% ipython --no-banner

In [1]: import numpy as np

In [2]: np.set_printoptions(suppress=True, linewidth=160)

In [3]: mat = np.loadtxt("case13.csv", delimiter=",")

In [4]: mat
Out[4]: 
array([[ 1.2664, -1.2324, -1.3149,  1.8314,  1.2492,  0.078 ,  1.825 ,  1.2457,  0.6917],
       [ 1.5064, -1.5028, -1.4327,  2.2029,  1.51  , -0.0105,  2.1778,  1.4092,  0.738 ],
       [-0.7926,  0.8364,  0.7214, -1.0604, -0.7909,  0.0454, -1.1163, -0.6521, -0.3595],
       [-1.9808,  1.9109,  1.9766, -2.8864, -1.9485, -0.0102, -2.941 , -1.8936, -0.9568],
       [ 0.2906, -0.373 , -0.3677,  0.5768,  0.4071, -0.0309,  0.6387,  0.3906,  0.1438],
       [ 0.9288, -0.9563, -0.9088,  1.3108,  0.8455, -0.005 ,  1.3318,  0.7915,  0.3859],
       [-1.745 ,  1.6888,  1.7587, -2.5595, -1.7482,  0.0737, -2.5303, -1.7112, -0.8768],
       [-0.6864,  0.7258,  0.7157, -1.0408, -0.7282,  0.0334, -1.0925, -0.7111, -0.3618],
       [ 3.4349, -3.4528, -3.4804,  5.2886,  3.519 , -0.0106,  5.3025,  3.4172,  1.8072],
       [ 0.8481, -0.7506, -0.8036,  1.2251,  0.8425,  0.0018,  1.2555,  0.7901,  0.2794],
       [ 2.2831, -2.3524, -2.3233,  3.3543,  2.2488,  0.0445,  3.4112,  2.225 ,  1.1587],
       [-0.1687,  0.1447,  0.3408, -0.3417, -0.329 ,  0.0385, -0.3228, -0.23  , -0.2023],
       [ 2.5729, -2.5642, -2.5592,  3.8513,  2.5009, -0.0369,  3.9099,  2.639 ,  1.3017],
       [ 2.8634, -2.8246, -2.8967,  4.489 ,  2.873 ,  0.0094,  4.3258,  2.8837,  1.4415],
       [-2.2408,  2.2366,  2.2966, -3.5045, -2.2317, -0.0478, -3.5335, -2.2417, -1.1628],
       [ 1.2787, -1.3607, -1.156 ,  1.8453,  1.3579,  0.0013,  1.8705,  1.306 ,  0.6571],
       [-0.4097,  0.3325,  0.2912, -0.4577, -0.3301, -0.0439, -0.4741, -0.3076, -0.2599],
       [ 0.4886, -0.4629, -0.4804,  0.608 ,  0.3976, -0.0428,  0.5956,  0.4543,  0.2177],
       [-0.6736,  0.6949,  0.5847, -1.042 , -0.607 , -0.0072, -1.006 , -0.6886, -0.2854],
       [ 1.4669, -1.4151, -1.4209,  2.199 ,  1.41  , -0.0089,  2.1501,  1.4459,  0.7058],
       [ 2.5106, -2.5403, -2.5525,  3.7954,  2.6226,  0.0889,  3.7839,  2.514 ,  1.2604],
       [ 2.2502, -2.1471, -2.1283,  3.3236,  2.3042,  0.0641,  3.3512,  2.1016,  1.079 ],
       [ 0.641 , -0.6211, -0.6336,  0.9409,  0.6739,  0.0124,  1.0267,  0.5862,  0.3376],
       [ 0.234 , -0.3467, -0.2601,  0.3804,  0.1454, -0.0116,  0.4076,  0.2891,  0.0957],
       [-2.613 ,  2.5404,  2.6637, -3.9444, -2.545 ,  0.0564, -3.9239, -2.6245, -1.3056],
       [ 2.1103, -2.0728, -2.1449,  3.065 ,  2.1016,  0.0205,  3.17  ,  2.0135,  1.1228],
       [-3.8543,  3.7437,  3.7684, -5.6525, -3.7405, -0.0008, -5.6999, -3.7795, -1.9098],
       [-1.9881,  2.0879,  2.0272, -3.0465, -2.0076,  0.0024, -3.0607, -2.1052, -1.0867],
       [ 1.0628, -1.004 , -0.8881,  1.3785,  1.0348, -0.0203,  1.4197,  0.9993,  0.454 ],
       [ 3.1519, -3.1359, -3.2357,  4.8153,  3.1599,  0.018 ,  4.8106,  3.2315,  1.5682],
       [ 0.9345, -0.9972, -0.9654,  1.4857,  0.966 ,  0.0608,  1.5166,  0.9533,  0.4735],
       [-0.2372,  0.1694,  0.2552, -0.3334, -0.2662, -0.0218, -0.3891, -0.1923, -0.0507],
       [ 0.4706, -0.5368, -0.5717,  0.6519,  0.5588,  0.0069,  0.7433,  0.5062,  0.2076]])

In [5]: out = np.c_[mat[:, :8] @ np.array([[-1, 1, -2, 0, 1, 3, 0, 1],
   ...:     [-3, 2, -3, 2, 3, 0, 2, 0],
   ...:     [3, 2, 1, 1, -3, 3, -2, 0],
   ...:     [-1, -2, 0, -2, -3, 3, -1, 0],
   ...:     [-2, 1, 3, -1, -2, 2, -1, 3],
   ...:     [-2, 3, 0, -3, -2, -1, -1, -3],
   ...:     [-1, -1, 2, 2, -2, 3, 3, 0],
   ...:     [1, 1, 3, 0, 3, 0, -1, -1]]), np.array([-2, 6, 0, 2, -5, 4, -2, 3, 2, 6, -3, 6, 9, 9, 9, -4, -2, -9, -1, -4, 3, -1, -5, -4, -7, 2, 7, 1, 7, 9, 1, 5, 8])]

In [6]: out.round(4)
Out[6]: 
array([[ -6.579 ,  -6.5871,  10.9842,  -5.2757,  -6.5476,  13.2441,   1.2357,   3.5343,  -2.    ],
       [ -7.2666,  -8.0605,  13.1761,  -5.967 ,  -8.4396,  16.3937,   1.2816,   4.6587,   6.    ],
       [  3.4632,   4.2533,  -6.7642,   2.9371,   4.5009,  -8.3709,  -0.6609,  -2.6494,   0.    ],
       [ 10.0291,  10.6353, -17.2028,   7.6683,  10.5999, -21.3816,  -2.2157,  -5.9021,   2.    ],
       [ -1.852 ,  -2.2781,   3.8406,  -1.3043,  -2.3137,   4.2603,   0.5619,   1.214 ,  -5.    ],
       [ -4.3184,  -5.1328,   7.6771,  -3.6099,  -5.1162,   9.6838,   0.9576,   2.6888,   4.    ],
       [  8.6823,   9.561 , -15.2565,   6.7218,   8.9998, -18.7984,  -1.7855,  -5.4995,  -2.    ],
       [  3.4679,   4.0316,  -6.5918,   2.6919,   3.9076,  -7.8018,  -0.8106,  -2.2601,   3.    ],
       [-17.7084, -19.4068,  31.4218, -13.8454, -19.7183,  38.6854,   3.7485,  10.6065,   2.    ],
       [ -4.3862,  -4.328 ,   7.1608,  -3.0919,  -4.4975,   9.2585,   1.013 ,   2.5801,   6.    ],
       [-11.3229, -12.5808,  20.4115,  -9.2966, -12.6011,  24.629 ,   2.3028,   6.671 ,  -3.    ],
       [  1.7725,   1.365 ,  -2.0785,   0.8815,   0.8047,  -2.1737,  -0.4984,  -1.0412,   6.    ],
       [-12.6081, -14.2572,  23.2271,  -9.9606, -13.8268,  28.3634,   2.7654,   7.5473,   9.    ],
       [-14.7756, -16.0981,  25.772 , -11.7735, -16.1526,  32.0811,   2.8665,   8.5705,   9.    ],
       [ 11.7761,  12.7513, -20.4188,   9.0869,  12.9936, -25.3622,  -2.6948,  -6.5508,   9.    ],
       [ -5.7928,  -6.648 ,  12.1014,  -5.1888,  -7.4127,  14.23  ,   0.6916,   4.0425,  -4.    ],
       [  1.658 ,   1.4578,  -2.7482,   1.3852,   1.8607,  -3.7672,  -0.2004,  -0.9607,  -2.    ],
       [ -2.    ,  -2.4861,   3.678 ,  -1.7002,  -1.8208,   4.4734,   0.4047,   1.3555,  -9.    ],
       [  2.9308,   3.6584,  -6.0516,   2.6751,   3.9576,  -7.6175,  -0.4528,  -1.7844,  -1.    ],
       [ -7.1897,  -7.924 ,  12.7585,  -5.7322,  -7.8774,  16.0142,   1.4159,   4.2777,  -4.    ],
       [-13.0355, -13.6464,  23.0248, -10.5454, -14.2878,  27.7685,   2.3552,   7.5977,   3.    ],
       [-11.5036, -11.7009,  19.7324,  -8.8638, -12.9112,  24.9344,   2.2225,   6.8689,  -1.    ],
       [ -3.4325,  -3.4796,   5.7814,  -2.4153,  -3.8116,   7.2604,   0.8917,   2.0393,  -5.    ],
       [ -0.7407,  -1.7483,   2.4307,  -1.0097,  -1.3825,   2.5881,   0.2463,   0.4159,  -4.    ],
       [ 13.2039,  14.6076, -23.0878,  10.1613,  13.8018, -28.5992,  -2.9608,  -7.7927,  -7.    ],
       [-10.7923, -11.4485,  18.5382,  -8.2436, -11.4121,  22.7839,   2.4536,   6.3401,   2.    ],
       [ 18.9839,  20.6524, -33.7139,  14.9039,  20.573 , -41.7951,  -3.9758, -11.2939,   7.    ],
       [  9.8184,  11.2902, -18.7201,   8.175 ,  11.1497, -22.2219,  -1.9038,  -5.9129,   1.    ],
       [ -4.543 ,  -4.9249,   8.94  ,  -3.7876,  -5.2909,  11.0086,   0.635 ,   3.2288,   7.    ],
       [-16.2015, -17.5871,  28.6636, -12.7308, -17.2771,  34.9281,   3.4067,   9.3461,   9.    ],
       [ -4.9417,  -5.377 ,   8.9483,  -4.0464,  -5.8449,  10.7854,   1.0204,   2.6968,   1.    ],
       [  1.6008,   1.144 ,  -1.9323,   0.8142,   1.2829,  -2.6241,  -0.5252,  -0.7781,   5.    ],
       [ -2.5957,  -2.7078,   4.7791,  -2.042 ,  -2.4798,   4.993 ,   0.5759,   1.6201,   8.    ]])

In [7]: np.round(np.linalg.lstsq(mat, out[:, 0])[0], 4) + 0
Out[7]: array([-1., -3.,  3., -1., -2., -2., -1.,  1.,  0.])

In [8]: np.linalg.matrix_rank(out)
Out[8]: np.int64(9)
